$ python3 -q
>>> import numpy as np
>>> import numpy.linalg as la
>>> np.set_printoptions(precision=3, suppress=True, linewidth=100)
>>> M = np.load("out8.npy")
>>> print(M)
[[ 6  1  6  2  8  9]
 [ 3 -2  3 -1  5  6]
 [ 2 -3  2 -2  4  5]
 [ 5  0  5  1  7  8]
 [ 7  2  7  3  9 10]
 [ 9  4  9  5 11 12]
 [ 9  4  9  5 11 12]
 [ 3 -2  3 -1  5  6]
 [11  6 11  7 13 14]
 [ 4 -1  4  0  6  7]
 [ 7  2  7  3  9 10]
 [ 9  4  9  5 11 12]]
>>> # row 6 repeats row 5
>>> U, sig, Vt = la.svd(M)
>>> vecs = Vt[:(sig > 1e-8).sum()]
>>> rng = np.random.default_rng(70674)
>>> x0 = M[5] + 5 * M[4] + rng.integers(2) * np.eye(6)[4]
>>> x0
array([44., 14., 44., 20., 57., 62.])
>>> print(round(float(la.norm(x0 - vecs.T @ vecs @ x0)), 3))
0.834
>>> np.allclose(vecs.T @ vecs @ x0, x0)
False
>>> np.diag(vecs.T @ vecs)
array([0.175, 0.532, 0.175, 0.383, 0.305, 0.429])
>>> U, sig, Vt = la.svd(M)
>>> print(np.argmax(sig[:-1] / (sig[1:] + 1e-6)) + 1)
2
>>> B = U[:, :2] @ np.diag(sig[:2]) @ Vt[:2]
>>> la.matrix_rank(M, rtol=0.05)
np.int64(2)
>>> B = M + rng.integers(-2, 3, (12, 2)) @ rng.integers(-2, 3, (2, 6))
>>> B
array([[ 6, -5,  8,  4,  4,  7],
       [ 3,  0,  1, -1,  5, 10],
       [ 2, -1,  2, -3,  6,  4],
       [ 5, -2,  7,  1,  7,  4],
       [ 7,  6,  7,  1, 13,  8],
       [ 9, -1, 10,  7,  7, 12],
       [ 9,  0, 11,  6,  9,  9],
       [ 3, -5,  4,  0,  3,  5],
       [11,  6, 11,  7, 13, 14],
       [ 4,  1,  2,  0,  6, 11],
       [ 7,  0,  5,  5,  5, 16],
       [ 9,  1,  8,  7,  7, 16]])
>>> print(np.abs(B - M).sum(axis=1))
[16  8  6  8 12 12 12  8  0  8 16 14]
>>> la.matrix_rank(B - M, tol=1e-8)
np.int64(2)
